In [1]: import numpy as np

In [2]: import numpy.linalg as la

In [3]: np.set_printoptions(precision=3, suppress=True, linewidth=160)

In [4]: m1 = np.load("dump.npy")

In [5]: print(m1)
[[ 0.419 -0.28  -0.19   0.048  0.055 -0.026 -0.041  0.092 -0.018  0.14  -0.196  0.061  0.226]
 [-0.28   0.194  0.125 -0.064 -0.06  -0.018  0.038 -0.016 -0.016 -0.098  0.161 -0.045 -0.123]
 [-0.19   0.125  0.528  0.208  0.109 -0.116 -0.117 -0.088 -0.193 -0.056  0.075  0.24   0.059]
 [ 0.048 -0.064  0.208  0.369  0.269  0.077  0.053 -0.091 -0.134  0.111 -0.194  0.081 -0.139]
 [ 0.055 -0.06   0.109  0.269  0.201  0.066  0.068 -0.046 -0.101  0.095 -0.155  0.032 -0.12 ]
 [-0.026 -0.018 -0.116  0.077  0.066  0.205 -0.005 -0.203  0.196  0.013 -0.125 -0.066 -0.196]
 [-0.041  0.038 -0.117  0.053  0.068 -0.005  0.31   0.226 -0.193  0.081  0.004 -0.209 -0.227]
 [ 0.092 -0.016 -0.088 -0.091 -0.046 -0.203  0.226  0.396 -0.296  0.066  0.099 -0.109  0.08 ]
 [-0.018 -0.016 -0.193 -0.134 -0.101  0.196 -0.193 -0.296  0.394 -0.08  -0.049 -0.012 -0.027]
 [ 0.14  -0.098 -0.056  0.111  0.095  0.013  0.081  0.066 -0.08   0.093 -0.11  -0.021 -0.021]
 [-0.196  0.161  0.075 -0.194 -0.155 -0.125  0.004  0.099 -0.049 -0.11   0.226 -0.022  0.049]
 [ 0.061 -0.045  0.24   0.081  0.032 -0.066 -0.209 -0.109 -0.012 -0.021 -0.022  0.227  0.208]
 [ 0.226 -0.123  0.059 -0.139 -0.12  -0.196 -0.227  0.08  -0.027 -0.021  0.049  0.208  0.438]]

In [6]: # equal to its transpose

In [7]: w, vecs = la.eigh(m1)

In [8]: x = np.array([5, -5, -2, 4, -5, -3, 0, -2, -5, 0, -2, -2, 2])

In [9]: print(np.round(la.eigvalsh(m1[1:, 1:]), 3) + 0)
[0.    0.    0.    0.    0.    0.    0.    0.    0.581 1.    1.    1.   ]

In [10]: print(np.round(x @ m1 @ x, 3))
53.079

In [11]: print(np.round(x @ m1 @ x / (x @ x), 3), round(float(w[0]), 3), round(float(w[-1]), 3))
0.366 -0.0 1.0

In [12]: print(np.round(la.norm(m1) ** 2 / la.norm(m1, 2) ** 2, 3))
4.0

In [13]: print(round(la.norm(m1, "nuc"), 3))
4.0

In [14]: x = np.array([-2, 0, 2, 2, 1, 2, -1, 1, -1, -2, 2, 2, 1])

In [15]: print(la.eigvalsh(2 * m1 - np.eye(13)))
[-1. -1. -1. -1. -1. -1. -1. -1. -1.  1.  1.  1.  1.]

In [16]: print(la.lstsq(m1[:-1].T, m1[-1])[2])
4

In [17]: print(np.abs(np.diag(la.qr(m1)[1])) > 1e-9)
[ True  True  True  True False False False False False False False False False]

In [18]: print(np.allclose(m1 @ m1.T, m1.T @ m1))
True

In [19]: print(np.trace(m1))
4.0

In [20]: print(np.round(np.abs(la.eigvals(m1)).max(), 3))
1.0

In [21]: W0 = np.array([[0, 0, 1, 1, 0],
    ...:     [0, 0, 1, 0, 1],
    ...:     [1, 1, 0, 0, 1],
    ...:     [1, 0, 0, 0, 0],
    ...:     [0, 1, 1, 0, 0]])

In [22]: # equal to its transpose

In [23]: rank = la.matrix_rank(m1)

In [24]: print(rank)
4

In [25]: ns = la.svd(m1)[2][rank:].T

In [26]: print([int(la.matrix_rank(np.delete(m1, i, axis=0))) for i in range(13)])
[4, 4, 4, 4, 4, 4, 4, 4, 4, 4, 4, 4, 4]

In [27]: print([int(la.matrix_rank(m1[:i])) for i in range(1, len(m1) + 1)])
[1, 2, 3, 4, 4, 4, 4, 4, 4, 4, 4, 4, 4]

In [28]: print([int(la.matrix_rank(m1[:, :j + 1])) for j in range(13)])
[1, 2, 3, 4, 4, 4, 4, 4, 4, 4, 4, 4, 4]

In [29]: w, vecs = la.eigh(W0)

In [30]: x = np.array([2, 0, -2, 0, -2])

In [31]: print(vecs * np.abs(w) @ vecs.T)
[[ 1.319  0.354 -0.084  0.035  0.354]
 [ 0.354  1.295  0.329 -0.059  0.295]
 [-0.084  0.329  1.614  0.414  0.329]
 [ 0.035 -0.059  0.414  0.906 -0.059]
 [ 0.354  0.295  0.329 -0.059  1.295]]

In [32]: print(x @ W0 @ x / (x @ x), round(float(w[0]), 3), np.round(w[-1], 3))
0.0 -1.675 2.214

In [33]: print(vecs * np.maximum(w, 0) @ vecs.T)
[[ 0.66   0.177  0.458  0.517  0.177]
 [ 0.177  0.647  0.665 -0.03   0.647]
 [ 0.458  0.665  0.807  0.207  0.665]
 [ 0.517 -0.03   0.207  0.453 -0.03 ]
 [ 0.177  0.647  0.665 -0.03   0.647]]

In [34]: print(la.eigvalsh(W0[1:, 1:]))
[-1. -1.  0.  2.]

In [35]: w, vecs = la.eig(W0)

In [36]: print(np.sort(la.eigvals(la.inv(W0))))
[-1.855 -1.    -0.597  0.452  1.   ]

In [37]: print(np.sort(la.eigvals(W0.T)))
[-1.675 -1.    -0.539  1.     2.214]

In [38]: print(np.round(np.prod(w), 3))
-2.0

In [39]: w, vecs = la.eigh(W0)

In [40]: print(w)
[-1.675 -1.    -0.539  1.     2.214]

In [41]: print(la.svd(W0, compute_uv=False))
[2.214 1.675 1.    1.    0.539]

In [42]: print(np.abs(vecs[:, -1]))
[0.342 0.497 0.604 0.155 0.497]

In [43]: print((w > 1e-8).sum(), (w < -1e-8).sum())
2 3

In [44]: print(np.round(w.sum(), 3), np.trace(W0))
-0.0 0

In [45]: print(np.abs(vecs[:, -1]).round(6).argmax())
2

In [46]: print(np.round(vecs @ np.diag(w) @ vecs.T, 3) + 0)
[[0. 0. 1. 1. 0.]
 [0. 0. 1. 0. 1.]
 [1. 1. 0. 0. 1.]
 [1. 0. 0. 0. 0.]
 [0. 1. 1. 0. 0.]]

In [47]: print(np.round(vecs.T @ vecs, 3) + 0)
[[1. 0. 0. 0. 0.]
 [0. 1. 0. 0. 0.]
 [0. 0. 1. 0. 0.]
 [0. 0. 0. 1. 0.]
 [0. 0. 0. 0. 1.]]

In [48]: print(np.unique(w.round(6) + 0, return_counts=True)[1])
[1 1 1 1 1]

In [49]: ang = np.radians(36)

In [50]: Rm = np.eye(5)

In [51]: Rm[1, 1] = Rm[3, 3] = np.cos(ang)

In [52]: Rm[1, 3], Rm[3, 1] = -np.sin(ang), np.sin(ang)

In [53]: print(Rm)
[[ 1.     0.     0.     0.     0.   ]
 [ 0.     0.809  0.    -0.588  0.   ]
 [ 0.     0.     1.     0.     0.   ]
 [ 0.     0.588  0.     0.809  0.   ]
 [ 0.     0.     0.     0.     1.   ]]

In [54]: other = W0 @ Rm.T

In [55]: print(np.allclose(la.norm(W0, axis=1), la.norm(other, axis=1)))
True

In [56]: print(np.abs(other - W0).max(axis=0))
[0.    0.588 0.    0.588 0.   ]

In [57]: print(la.svd(W0, compute_uv=False), la.svd(other, compute_uv=False))
[2.214 1.675 1.    1.    0.539] [2.214 1.675 1.    1.    0.539]

In [58]: other = np.array([[2, 1, 1, 0, 1, 2, 0, 1, 2, 0, 0, 2, 1],
    ...:     [2, 1, 1, 0, 1, 1, 2, 1, 0, 2, 2, 1, 2],
    ...:     [1, 1, 1, 1, 0, 1, 0, 2, 1, 1, 1, 2, 2],
    ...:     [0, 2, 1, 1, 0, 2, 1, 2, 1, 1, 2, 1, 1],
    ...:     [2, 1, 2, 1, 0, 0, 2, 0, 0, 0, 1, 2, 2],
    ...:     [1, 1, 0, 0, 1, 0, 0, 2, 0, 0, 1, 2, 2],
    ...:     [2, 1, 1, 2, 2, 2, 0, 1, 0, 0, 2, 0, 2],
    ...:     [2, 1, 0, 1, 0, 2, 2, 2, 1, 1, 2, 2, 0],
    ...:     [0, 2, 1, 0, 0, 0, 1, 2, 1, 0, 0, 0, 1],
    ...:     [0, 0, 0, 0, 0, 1, 1, 0, 1, 1, 0, 2, 1],
    ...:     [1, 2, 2, 1, 0, 1, 0, 2, 1, 2, 0, 0, 1],
    ...:     [1, 0, 0, 0, 1, 2, 2, 2, 2, 1, 1, 0, 0],
    ...:     [0, 1, 2, 1, 0, 0, 2, 0, 1, 1, 1, 1, 2]])

In [59]: other[-1] = other[0]

In [60]: A = other + 0.05 * np.eye(13)

In [61]: print(A)
[[2.05 1.   1.   0.   1.   2.   0.   1.   2.   0.   0.   2.   1.  ]
 [2.   1.05 1.   0.   1.   1.   2.   1.   0.   2.   2.   1.   2.  ]
 [1.   1.   1.05 1.   0.   1.   0.   2.   1.   1.   1.   2.   2.  ]
 [0.   2.   1.   1.05 0.   2.   1.   2.   1.   1.   2.   1.   1.  ]
 [2.   1.   2.   1.   0.05 0.   2.   0.   0.   0.   1.   2.   2.  ]
 [1.   1.   0.   0.   1.   0.05 0.   2.   0.   0.   1.   2.   2.  ]
 [2.   1.   1.   2.   2.   2.   0.05 1.   0.   0.   2.   0.   2.  ]
 [2.   1.   0.   1.   0.   2.   2.   2.05 1.   1.   2.   2.   0.  ]
 [0.   2.   1.   0.   0.   0.   1.   2.   1.05 0.   0.   0.   1.  ]
 [0.   0.   0.   0.   0.   1.   1.   0.   1.   1.05 0.   2.   1.  ]
 [1.   2.   2.   1.   0.   1.   0.   2.   1.   2.   0.05 0.   1.  ]
 [1.   0.   0.   0.   1.   2.   2.   2.   2.   1.   1.   0.05 0.  ]
 [2.   1.   1.   0.   1.   2.   0.   1.   2.   0.   0.   2.   1.05]]

In [62]: print(np.allclose(A, A.T))
False
